% ipython --no-banner

In [1]: import numpy as np

In [2]: import numpy.linalg as la

In [3]: np.set_printoptions(precision=2, suppress=True, linewidth=200)

In [4]: arr = np.loadtxt("arr.csv", delimiter=",")

In [5]: print(arr)
[[0.38 0.19 0.06 0.25 0.12]
 [0.11 0.22 0.28 0.28 0.11]
 [0.   0.33 0.17 0.33 0.17]
 [0.33 0.33 0.2  0.07 0.07]
 [0.   0.12 0.38 0.   0.5 ]]

In [6]: print(np.sort(np.abs(la.eigvals(arr)))[::-1])
[1.   0.44 0.27 0.24 0.14]

In [7]: p = np.eye(5)[0]

In [8]: for _ in range(6):
   ...:     p = p @ arr
   ...:     print(p.round(2))
   ...: 
[0.38 0.19 0.06 0.25 0.12]
[0.25 0.23 0.18 0.19 0.15]
[0.18 0.24 0.21 0.2  0.18]
[0.16 0.24 0.22 0.19 0.18]
[0.15 0.24 0.22 0.19 0.19]
[0.15 0.24 0.23 0.19 0.19]

In [9]: M2 = arr / la.norm(arr, axis=1, keepdims=True)

In [10]: C2 = M2 @ M2.T

In [11]: print(round(float(np.degrees(np.arccos(np.clip(C2[1, 3], -1, 1)))), 2))
39.13

In [12]: print(C2)
[[1.   0.75 0.66 0.86 0.32]
 [0.75 1.   0.92 0.78 0.61]
 [0.66 0.92 1.   0.66 0.56]
 [0.86 0.78 0.66 1.   0.46]
 [0.32 0.61 0.56 0.46 1.  ]]

In [13]: print((np.abs(C2) > 0.9).astype(int))
[[1 0 0 0 0]
 [0 1 1 0 0]
 [0 1 1 0 0]
 [0 0 0 1 0]
 [0 0 0 0 1]]

In [14]: x0 = np.array([-2, 0, -1, -1, 2])

In [15]: y = arr @ x0

In [16]: beta, lr = np.zeros(5), 1 / la.norm(arr, 2) ** 2

In [17]: for i in range(60):
    ...:     beta -= lr * arr.T @ (arr @ beta - y)
    ...:     if i % 10 == 0: print(i, round(la.norm(arr @ beta - y), 2))
    ...: 
0 0.92
10 0.22
20 0.18
30 0.15
40 0.13
50 0.11

In [18]: print(beta)
[-1.9  -0.44 -0.42 -0.84  1.65]

In [19]: left, sig, Vh = la.svd(arr, full_matrices=False)

In [20]: print(np.round(left.T @ left, 2) + 0)
[[1. 0. 0. 0. 0.]
 [0. 1. 0. 0. 0.]
 [0. 0. 1. 0. 0.]
 [0. 0. 0. 1. 0.]
 [0. 0. 0. 0. 1.]]

In [21]: print(np.abs(Vh[0]))
[0.35 0.53 0.49 0.41 0.44]

In [22]: print(np.cumsum(sig ** 2) / np.sum(sig ** 2))
[0.71 0.89 0.97 0.99 1.  ]

In [23]: print(np.round(Vh @ Vh.T, 2) + 0)
[[1. 0. 0. 0. 0.]
 [0. 1. 0. 0. 0.]
 [0. 0. 1. 0. 0.]
 [0. 0. 0. 1. 0.]
 [0. 0. 0. 0. 1.]]

In [24]: mat = np.loadtxt("w.csv", delimiter=",")

In [25]: print(mat)
[[  3.  -9.   5.   0.]
 [ 11. -12.   1.   7.]
 [ 19. -14.  -7.  10.]
 [ 27. -21. -14.   2.]
 [ 26. -14. -11.  -1.]
 [ 23. -15.  -4.   3.]
 [ 24.  -9.  -5.   9.]
 [ 15. -11. -14.   1.]
 [ 20. -18. -12.   3.]
 [ 25. -20. -19.  -5.]
 [ 29. -13. -27.  -8.]
 [ 24. -19. -33.  -3.]
 [ 23. -10. -24.  -5.]
 [ 28. -11. -17.   1.]
 [ 23.  -8. -15.   8.]
 [ 24.  -7.  -6.   3.]
 [ 20.  -3. -10.   8.]
 [ 27.  -6.  -7.   5.]
 [ 23. -12.  -9.   5.]
 [ 14.  -9.  -8.   1.]
 [ 13. -11.  -7.  -3.]
 [ 12. -15.  -5.   0.]
 [ 10. -17.  -6.   9.]
 [ 13. -18. -12.   8.]]

In [26]: Xc = mat - mat.mean(axis=1)
---------------------------------------------------------------------------
ValueError                                Traceback (most recent call last)
Cell In[26], line 1
----> 1 Xc = mat - mat.mean(axis=1)

ValueError: operands could not be broadcast together with shapes (24,4) (24,) 

In [27]: Xc = mat - mat.mean(axis=0)

In [28]: left, sig, Vh = la.svd(Xc, full_matrices=False)

In [29]: print(np.abs(Vh[0]).argmax())
2

In [30]: print(la.matrix_rank(Xc))
4

In [31]: print(np.searchsorted(np.cumsum(sig ** 2) / (sig ** 2).sum(), 0.9) + 1)
3

In [32]: print(np.abs(left[:, 0]).argmax())
11

In [33]: print((np.sign(left[:, 0]) == np.sign(left[0, 0])).astype(int))
[1 1 1 0 0 1 1 0 0 0 0 0 0 0 0 1 1 1 1 1 1 1 1 1]

In [34]: print(Vh[0] * np.sign(Vh[0, np.abs(Vh[0]).argmax()]))
[-0.51  0.14  0.8   0.29]
